% ipython --no-banner

In [1]: import numpy as np

In [2]: np.set_printoptions(suppress=True, linewidth=200)

In [3]: def rnd(a):
   ...:     return np.round(a, 3) + 0
   ...: 

In [4]: feats = np.load("layer19.npy")

In [5]: feats
Out[5]: 
array([[-2.3,  1.1,  0.2, -1. ,  0.7],
       [-0.4, -1.5, -0.1, -0.2, -0.4],
       [-0.5, -1.4,  0.9, -0.2, -0.1]])

In [6]: G = feats.T @ feats

In [7]: (feats @ feats.T).shape
Out[7]: (3, 3)

In [8]: rnd(np.trace(G)), rnd((feats ** 2).sum())
Out[8]: (np.float64(13.72), np.float64(13.72))

In [9]: rnd(np.linalg.eigvalsh(G)[::-1])
Out[9]: array([8.196, 5.022, 0.502, 0.   , 0.   ])

In [10]: np.allclose(G, G.T)
Out[10]: True

In [11]: rnd(np.linalg.svd(feats, compute_uv=False) ** 2)
Out[11]: array([8.196, 5.022, 0.502])

In [12]: out = feats / np.sqrt((feats ** 2).mean(axis=1, keepdims=True))

In [13]: np.linalg.matrix_rank(out) == np.linalg.matrix_rank(feats)
Out[13]: np.True_

In [14]: np.linalg.matrix_rank(feats - feats.mean(axis=1, keepdims=True))
Out[14]: np.int64(3)

In [15]: rnd(np.linalg.norm(out, axis=1))
Out[15]: array([2.236, 2.236, 2.236])

In [16]: np.abs(feats).max()
Out[16]: np.float64(2.3)

In [17]: feats[3]
Traceback (most recent call last):
  Cell In[17], line 1
    feats[3]
IndexError: index 3 is out of bounds for axis 0 with size 3


In [18]: rnd(np.linalg.norm(feats))
Out[18]: np.float64(3.704)

In [19]: np.linalg.norm(feats, axis=1).argmax()
Out[19]: np.int64(0)

In [20]: rnd(np.linalg.norm(feats[1], 1)), rnd(np.linalg.norm(feats[1], np.inf))
Out[20]: (np.float64(2.6), np.float64(1.5))

In [21]: rnd(np.linalg.norm(feats, 1)), rnd(np.linalg.norm(feats, np.inf))
Out[21]: (np.float64(4.0), np.float64(5.3))

In [22]: F = np.load("out17.npy")

In [23]: rnd(F)
Out[23]: 
array([[0.175, 0.125, 0.551],
       [0.125, 0.09 , 0.395],
       [0.551, 0.395, 1.735]])

In [24]: # row 2 dominates

In [25]: out = F / np.sqrt((F ** 2).mean(axis=1, keepdims=True))

In [26]: rnd(np.linalg.norm(out, axis=1))
Out[26]: array([1.732, 1.732, 1.732])

In [27]: rnd(F - F.mean(axis=1, keepdims=True))
Out[27]: 
array([[-0.109, -0.158,  0.267],
       [-0.078, -0.113,  0.192],
       [-0.343, -0.499,  0.842]])

In [28]: T = np.stack([F, 4 * F, F[::-1]])

In [29]: (T @ F.T).shape
Out[29]: (3, 3, 3)

In [30]: np.linalg.matrix_rank(T.reshape(3, -1))
Out[30]: np.int64(2)

In [31]: rnd(T.sum(axis=0))
Out[31]: 
array([[1.425, 1.021, 4.489],
       [0.752, 0.539, 2.369],
       [2.929, 2.1  , 9.228]])

In [32]: [round(float(x), 3) for x in np.linalg.svd(F, compute_uv=False)[:3]]
Out[32]: [2.0, 0.0, 0.0]

In [33]: np.argsort(-np.linalg.norm(F, axis=0).round(6), kind="stable")[:3]
Out[33]: array([2, 0, 1])

In [34]: np.linalg.cond(F) > 100
Out[34]: np.True_

In [35]: rnd(np.linalg.norm(F, 2) / np.linalg.norm(F))
Out[35]: np.float64(1.0)

In [36]: Uu, s, VT = np.linalg.svd(F)

In [37]: V = VT[:(s > 1e-8).sum()]

In [38]: rng = np.random.default_rng(82)

In [39]: vec = F[0] + -2 * F[2] + rng.integers(2) * np.eye(3)[0]

In [40]: rnd(vec)
Out[40]: array([ 0.073, -0.664, -2.92 ])

In [41]: rnd(V.T @ V)
Out[41]: 
array([[0.087, 0.063, 0.275],
       [0.063, 0.045, 0.197],
       [0.275, 0.197, 0.868]])

In [42]: np.allclose(V.T @ V @ vec, vec)
Out[42]: False

In [43]: t = np.radians(72)

In [44]: R = np.eye(3)

In [45]: R[0, 0] = R[1, 1] = np.cos(t)

In [46]: R[0, 1], R[1, 0] = -np.sin(t), np.sin(t)

In [47]: rnd(R)
Out[47]: 
array([[ 0.309, -0.951,  0.   ],
       [ 0.951,  0.309,  0.   ],
       [ 0.   ,  0.   ,  1.   ]])

In [48]: out = F @ R.T

In [49]: np.allclose(F @ F.T, out @ out.T)
Out[49]: True

In [50]: rnd(np.linalg.det(R)), rnd(np.trace(R))
Out[50]: (np.float64(1.0), np.float64(1.618))

In [51]: rnd(np.abs(out - F).max(axis=0))
Out[51]: array([0.756, 0.251, 0.   ])

In [52]: u = np.array([1, 0, 0])

In [53]: g = np.array([1, -3, 2, 0])

In [54]: X = u[:, None] + g[None, :]

In [55]: X
Out[55]: 
array([[ 2, -2,  3,  1],
       [ 1, -3,  2,  0],
       [ 1, -3,  2,  0]])

In [56]: np.argsort(-np.linalg.norm(X, axis=0).round(6), kind="stable")[:3]
Out[56]: array([1, 2, 0])

In [57]: [round(float(x), 3) for x in np.linalg.svd(X, compute_uv=False)[:3]]
Out[57]: [6.589, 1.606, 0.0]

In [58]: np.unique(X.round(6), axis=0).shape
Out[58]: (2, 4)

In [59]: rnd(X @ np.linalg.pinv(X) @ X)
Out[59]: 
array([[ 2., -2.,  3.,  1.],
       [ 1., -3.,  2.,  0.],
       [ 1., -3.,  2.,  0.]])

In [60]: data = np.loadtxt("arr.csv", delimiter=",")

In [61]: data
Out[61]: 
array([[-0.121, -0.726, -2.586],
       [-0.003, -0.916, -3.029],
       [-0.093, -1.012, -2.995],
       [-0.132, -0.351, -0.973],
       [ 0.177,  1.618,  4.34 ],
       [ 0.171, -0.316, -0.955],
       [ 0.12 ,  0.729,  1.851],
       [-0.126,  1.875,  6.232],
       [-0.113, -2.14 , -5.842],
       [ 0.042, -1.201, -3.742],
       [ 0.032,  0.45 ,  0.597],
       [ 0.104,  0.32 ,  0.553],
       [-0.166, -0.502, -1.18 ],
       [ 0.08 , -1.739, -4.675],
       [-0.025,  1.327,  3.7  ],
       [-0.124,  1.573,  4.931],
       [-0.052, -0.332, -0.736],
       [-0.062, -0.461, -1.234],
       [-0.082, -1.751, -5.178],
       [-0.04 , -0.229, -0.099]])

In [62]: P = data @ np.linalg.solve(data.T @ data, data.T)

In [63]: rnd(np.trace(P))
Out[63]: np.float64(3.0)

In [64]: out = F + rng.integers(-2, 3, (3, 1)) @ rng.integers(-2, 3, (1, 3))

In [65]: rnd(out)
Out[65]: 
array([[ 4.175, -1.875,  4.551],
       [ 2.125, -0.91 ,  2.395],
       [ 4.551, -1.605,  5.735]])

In [66]: rnd(out - F)
Out[66]: 
array([[ 4., -2.,  4.],
       [ 2., -1.,  2.],
       [ 4., -2.,  4.]])

In [67]: np.abs(out - F).sum(axis=1)
Out[67]: array([10.,  5., 10.])

In [68]: np.linalg.matrix_rank(out - F, tol=1e-8)
Out[68]: np.int64(1)

In [69]: T = np.stack([data, 4 * data, data[::-1]])

In [70]: np.linalg.matrix_rank(T.reshape(3, -1))
Out[70]: np.int64(2)

In [71]: np.linalg.matrix_rank(T)
Out[71]: array([3, 3, 3])

In [72]: (T @ data.T).shape
Out[72]: (3, 20, 20)

In [73]: [round(float(x), 3) for x in np.linalg.svd(data, compute_uv=False)[:3]]
Out[73]: [15.906, 0.616, 0.365]

In [74]: np.linalg.cond(data) > 100
Out[74]: np.False_

In [75]: np.linalg.matrix_rank(data, rtol=0.1)
Out[75]: np.int64(1)

In [76]: np.argsort(-np.linalg.norm(data, axis=0).round(6), kind="stable")[:3]
Out[76]: array([2, 1, 0])

In [77]: Xs = data - data.mean(axis=0)

In [78]: V = np.linalg.svd(Xs)[2][:1]

In [79]: out = Xs - Xs @ V.T @ V

In [80]: rnd(out.std(axis=0))
Out[80]: array([0.103, 0.115, 0.039])

In [81]: np.linalg.norm(out, axis=1).round(6).argmax()
Out[81]: np.int64(7)

In [82]: rnd((Xs @ V.T).std(axis=0))
Out[82]: array([3.509])

In [83]: u = np.array([1, -2, -1, 1])

In [84]: g = np.array([1, 0, 1])

In [85]: arr = np.outer(u, g)

In [86]: arr
Out[86]: 
array([[ 1,  0,  1],
       [-2,  0, -2],
       [-1,  0, -1],
       [ 1,  0,  1]])

In [87]: # rows and columns are dependent

In [88]: rk = np.linalg.matrix_rank(arr)

In [89]: rk
Out[89]: np.int64(1)

In [90]: null = np.linalg.svd(arr)[2][rk:].T

In [91]: rnd(arr @ null)
Out[91]: 
array([[0., 0.],
       [0., 0.],
       [0., 0.],
       [0., 0.]])

In [92]: [int(np.linalg.matrix_rank(arr[:i])) for i in range(1, len(arr) + 1)]
Out[92]: [1, 1, 1, 1]

In [93]: [int(np.linalg.matrix_rank(np.delete(arr, i, axis=0))) for i in range(4)]
Out[93]: [1, 1, 1, 1]

In [94]: rnd(null @ null.T)
Out[94]: 
array([[ 0.5,  0. , -0.5],
       [ 0. ,  1. ,  0. ],
       [-0.5,  0. ,  0.5]])

In [95]: [int(np.linalg.matrix_rank(arr[:, :j + 1])) for j in range(3)]
Out[95]: [1, 1, 1]

In [96]: np.linalg.matrix_rank(arr.T @ arr), np.linalg.matrix_rank(arr @ arr.T)
Out[96]: (np.int64(1), np.int64(1))

In [97]: vec = np.array([-3, 5, -5])

In [98]: h = np.maximum(arr @ vec, 0)

In [99]: np.maximum(arr @ (3 * vec), 0)
Out[99]: array([ 0, 48, 24,  0])

In [100]: rnd(np.tanh(arr @ vec))
Out[100]: array([-1.,  1.,  1., -1.])

In [101]: h
Out[101]: array([ 0, 16,  8,  0])

In [102]: arr.T @ h
Out[102]: array([-40,   0, -40])

In [103]: Uu, s, VT = np.linalg.svd(arr)

In [104]: V = VT[:(s > 1e-8).sum()]

In [105]: vec = arr[3] + -1 * arr[1] + rng.integers(2) * np.eye(3)[2]

In [106]: vec
Out[106]: array([3., 0., 4.])

In [107]: rnd(np.diag(V.T @ V))
Out[107]: array([0.5, 0. , 0.5])

In [108]: rnd(V.T @ V)
Out[108]: 
array([[0.5, 0. , 0.5],
       [0. , 0. , 0. ],
       [0.5, 0. , 0.5]])

In [109]: np.allclose(V.T @ V @ vec, vec)
Out[109]: False

In [110]: np.linalg.matrix_rank(np.vstack([arr, vec]))
Out[110]: np.int64(2)

In [111]: rnd(np.linalg.norm(vec - V.T @ V @ vec))
Out[111]: np.float64(0.707)

In [112]: rnd(np.trace(np.linalg.pinv(arr) @ arr))
Out[112]: np.float64(1.0)

In [113]: np.linalg.lstsq(arr[:-1].T, arr[-1])[2]
Out[113]: np.int32(1)

In [114]: rnd(arr @ np.linalg.pinv(arr) @ arr)
Out[114]: 
array([[ 1.,  0.,  1.],
       [-2.,  0., -2.],
       [-1.,  0., -1.],
       [ 1.,  0.,  1.]])

In [115]: np.allclose(arr[:-1].T @ np.linalg.lstsq(arr[:-1].T, arr[-1])[0], arr[-1])
Out[115]: True

In [116]: vec = np.array([4, 2, -2])

In [117]: arr * vec
Out[117]: 
array([[ 4,  0, -2],
       [-8,  0,  4],
       [-4,  0,  2],
       [ 4,  0, -2]])

In [118]: (arr * vec).sum(axis=1)
Out[118]: array([ 2, -4, -2,  2])

In [119]: np.linalg.norm(arr @ vec) <= np.linalg.norm(arr, 2) * np.linalg.norm(vec) + 1e-9
Out[119]: np.True_

In [120]: (arr @ vec).argmax()
Out[120]: np.int64(0)

In [121]: arr @ (2 * vec)
Out[121]: array([ 4, -8, -4,  4])

In [122]: arr @ np.eye(3)[0]
Out[122]: array([ 1., -2., -1.,  1.])
